$ python3 -q
>>> import numpy as np
>>> np.set_printoptions(suppress=True, linewidth=200)
>>> def rd(a):
...     return np.round(a, 2) + 0
... 
>>> J = np.array([[-2, -2, -2], [2, -2, -1], [-2, 1, 2]])
>>> J[2] = J[1]
>>> print(J)
[[-2 -2 -2]
 [ 2 -2 -1]
 [ 2 -2 -1]]
>>> rk = np.linalg.matrix_rank(J)
>>> rk
np.int64(2)
>>> null = np.linalg.svd(J)[2][rk:].T
>>> print([int(np.linalg.matrix_rank(J[:, :j + 1])) for j in range(3)])
[1, 2, 2]
>>> print(null.shape)
(3, 1)
>>> print([int(np.linalg.matrix_rank(np.delete(J, i, axis=0))) for i in range(3)])
[1, 2, 2]
>>> rd(J @ null)
array([[0.],
       [0.],
       [0.]])
>>> rd(null @ null.T)
array([[ 0.04,  0.12, -0.15],
       [ 0.12,  0.35, -0.46],
       [-0.15, -0.46,  0.62]])
>>> np.allclose(J @ J.T, J.T @ J)
False
>>> (J - J.T) / 2
array([[ 0. , -2. , -2. ],
       [ 2. ,  0. ,  0.5],
       [ 2. , -0.5,  0. ]])
>>> rd(np.abs(np.linalg.eigvals(J)).max())
np.float64(3.74)
>>> rd(np.linalg.det(J))
np.float64(0.0)
>>> np.allclose(J, J.T)
False
>>> np.linalg.cond(J) > 100
np.True_
>>> [round(float(x), 2) for x in np.linalg.svd(J, compute_uv=False)[:3]]
[4.37, 3.3, 0.0]
>>> print(np.linalg.matrix_rank(J, rtol=0.1))
2
>>> P = np.triu(np.array([[0, 2, 1], [-2, -3, 0], [3, 2, -3]]), 1) + np.eye(3)
>>> Y = P @ J @ np.linalg.inv(P)
>>> rd(np.linalg.det(Y))
np.float64(0.0)
>>> Y
array([[  4., -16.,  -9.],
       [  2.,  -6.,  -3.],
       [  2.,  -6.,  -3.]])
>>> Uu, sig, VT = np.linalg.svd(J)
>>> V = VT[:(sig > 1e-8).sum()]
>>> rng = np.random.default_rng(20951)
>>> x0 = J[0] + 2 * J[1] + rng.integers(2) * np.eye(3)[2]
>>> x0
array([ 2., -6., -4.])
>>> np.linalg.matrix_rank(np.vstack([J, x0]))
np.int64(2)
>>> X = np.loadtxt("m.csv", delimiter=",")
>>> X
array([[ 2.,  3.,  2.,  3.,  2.,  0.],
       [ 2.,  4.,  3.,  3.,  4.,  0.],
       [ 3.,  7.,  3.,  4.,  5.,  3.],
       [ 3.,  8.,  4.,  5.,  7.,  6.],
       [ 6., 10.,  7.,  7., 10.,  8.],
       [ 7., 12., 10., 10., 13.,  8.],
       [ 9., 12., 11., 12., 13.,  8.],
       [11., 14., 14., 12., 13.,  8.],
       [14., 15., 14., 12., 14.,  9.],
       [17., 18., 17., 15., 17., 12.],
       [20., 21., 17., 17., 18., 14.],
       [21., 21., 20., 17., 21., 17.],
       [24., 23., 21., 20., 21., 20.],
       [24., 24., 22., 20., 22., 22.],
       [25., 24., 24., 21., 24., 23.],
       [25., 26., 26., 21., 24., 24.],
       [26., 28., 27., 21., 25., 24.],
       [26., 28., 27., 22., 25., 26.],
       [27., 28., 28., 25., 28., 27.],
       [27., 31., 31., 28., 30., 29.],
       [28., 32., 33., 29., 30., 31.],
       [31., 35., 33., 30., 32., 31.],
       [32., 37., 35., 31., 34., 32.],
       [33., 39., 36., 32., 36., 34.],
       [36., 41., 36., 33., 39., 34.],
       [38., 42., 38., 34., 40., 35.],
       [38., 42., 38., 37., 41., 38.],
       [39., 43., 40., 37., 44., 41.],
       [40., 46., 42., 39., 45., 44.],
       [40., 48., 42., 39., 46., 45.],
       [43., 49., 42., 42., 46., 48.]])
>>> lab = X[:, 0] > np.median(X[:, 0])
>>> f = X[lab].mean(axis=0) - X[~lab].mean(axis=0)
>>> np.argsort(-np.abs(f).round(6), kind="stable")
array([5, 1, 4, 2, 0, 3])
>>> print(rd((((X - X.mean(axis=0)) @ f > 0) == lab).mean()))
0.97
>>> x0 = np.array([0, 0, 2, 3, 1, 0])
>>> target = X @ x0
>>> print(rd(np.linalg.pinv(X) @ X))
[[1. 0. 0. 0. 0. 0.]
 [0. 1. 0. 0. 0. 0.]
 [0. 0. 1. 0. 0. 0.]
 [0. 0. 0. 1. 0. 0.]
 [0. 0. 0. 0. 1. 0.]
 [0. 0. 0. 0. 0. 1.]]
>>> target
array([ 15.,  19.,  23.,  30.,  45.,  63.,  71.,  77.,  78.,  96., 103., 112., 123., 126., 135., 139., 142., 145., 159., 176., 183., 188., 197., 204., 210., 218., 228., 235., 246., 247., 256.])
>>> target = target + 0.3 * rng.normal(size=31)
>>> rd(target)
array([ 15.22,  18.95,  23.2 ,  29.93,  44.65,  63.37,  70.63,  77.25,  78.07,  95.82, 103.44, 111.91, 123.06, 126.03, 134.52, 139.23, 142.12, 145.35, 158.91, 176.56, 183.3 , 188.15, 196.81, 203.92,
       210.21, 218.22, 228.03, 235.21, 246.1 , 247.02, 256.05])
>>> b, *_ = np.linalg.lstsq(X, target)
>>> print(rd(X.T @ (target - X @ b)))
[0. 0. 0. 0. 0. 0.]
>>> arr = np.loadtxt("x.csv", delimiter=",")
>>> arr
array([[-5.41, -2.95,  7.59,  2.57, -4.35],
       [ 7.26,  0.16, -3.19,  0.09, -0.93],
       [-1.2 ,  3.92,  5.52, -4.81, -0.73],
       [-4.09,  1.16,  1.88,  0.84, -1.74],
       [-1.3 , -0.42, -0.34,  3.73, -3.39],
       [-6.64, -0.42,  4.79,  1.42, -2.41],
       [-9.32,  5.22,  7.48, -3.09, -1.85],
       [-0.55,  3.58,  0.25, -2.45,  0.15],
       [ 0.66,  2.27, -2.31,  0.19, -0.63],
       [-5.7 , -0.21,  6.09,  1.49, -3.8 ],
       [ 0.62, -3.15,  3.07,  2.86, -3.67],
       [-0.91,  0.05,  0.51,  1.34, -1.8 ]])
>>> O, V = np.linalg.qr(arr[:, :1])[0], np.linalg.qr(arr[:, 1:])[0]
>>> sig = np.linalg.svd(O.T @ V, compute_uv=False)
>>> rd(np.degrees(np.arccos(sig.clip(0, 1))))
array([2.61])
>>> (sig > 0.9).sum()
np.int64(1)
>>> Uu, sig, VT = np.linalg.svd(arr)
>>> print(rd(sig))
[22.49 12.43  6.52  5.3   0.16]
>>> Y = Uu[:, :4] @ np.diag(sig[:4]) @ VT[:4]
>>> print(np.linalg.matrix_rank(Y))
4
>>> print(rd(np.linalg.norm(arr - Y) / np.linalg.norm(arr)))
0.01
>>> rd(np.abs(arr - Y).max())
np.float64(0.05)
>>> feats = np.load("run11.npy")
>>> print(feats)
[[ 4. -3.  3. -3.]
 [ 6. -5.  3. -3.]
 [ 6. -3.  1. -3.]
 [ 6. -3.  3. -5.]]
>>> rd(np.linalg.norm(feats, 2) / np.linalg.norm(feats))
np.float64(0.98)
>>> f = np.array([0, 3, 1, 2])
>>> Y = feats + np.outer(f, np.eye(4)[3])
>>> Y
array([[ 4., -3.,  3., -3.],
       [ 6., -5.,  3.,  0.],
       [ 6., -3.,  1., -2.],
       [ 6., -3.,  3., -3.]])
>>> print(np.linalg.matrix_rank(Y - feats))
1
>>> np.linalg.matrix_rank(np.linalg.inv(Y) - np.linalg.inv(feats), tol=1e-8)
np.int64(1)
>>> f = np.array([3, 1, 0])
>>> np.cross(feats[2, :3], feats[3, :3])
array([ -6., -12.,   0.])
>>> print(np.correlate(feats[2], feats[3], "full"))
[-30.  33. -32.  63. -30.  15. -18.]
>>> np.polyval(f, feats[2])
array([114.,  24.,   4.,  24.])
>>> Uu, sig, VT = np.linalg.svd(feats)
>>> print(rd(sig))
[15.75  2.    2.    0.13]
>>> Y = Uu[:, :3] @ np.diag(sig[:3]) @ VT[:3]
>>> print(rd(np.linalg.norm(feats - Y) / np.linalg.norm(feats)))
0.01
>>> print(np.linalg.matrix_rank(feats, rtol=0.05))
3
>>> A = np.load("layer2.npy")
>>> A
array([[33, 10, 14, 21, 27, 19, 13, 22, 27, 12],
       [10, 15,  6, 15, 18, 14, 14, 13, 11,  8],
       [14,  6, 18,  6, 20, 14, 14,  8,  8,  7],
       [21, 15,  6, 31, 23, 21, 11, 28, 31, 18],
       [27, 18, 20, 23, 40, 28, 25, 22, 24, 18],
       [19, 14, 14, 21, 28, 26, 15, 19, 19, 11],
       [13, 14, 14, 11, 25, 15, 25, 15, 12, 12],
       [22, 13,  8, 28, 22, 19, 15, 31, 32, 18],
       [27, 11,  8, 31, 24, 19, 12, 32, 38, 21],
       [12,  8,  7, 18, 18, 11, 12, 18, 21, 18]])
>>> Uu, sig, VT = np.linalg.svd(A)
>>> V = VT[:(sig > 1e-8).sum()]
>>> x0 = A[7] + 3 * A[0] + rng.integers(2) * np.eye(10)[8]
>>> print(x0)
[121.  43.  50.  91. 103.  76.  54.  97. 114.  54.]
>>> print(np.linalg.matrix_rank(np.vstack([A, x0])))
10
>>> print(rd(np.linalg.norm(x0 - V.T @ V @ x0)))
0.17
>>> rd(np.diag(V.T @ V))
array([0.97, 0.84, 0.99, 0.68, 0.87, 0.85, 0.99, 0.99, 0.97, 0.84])
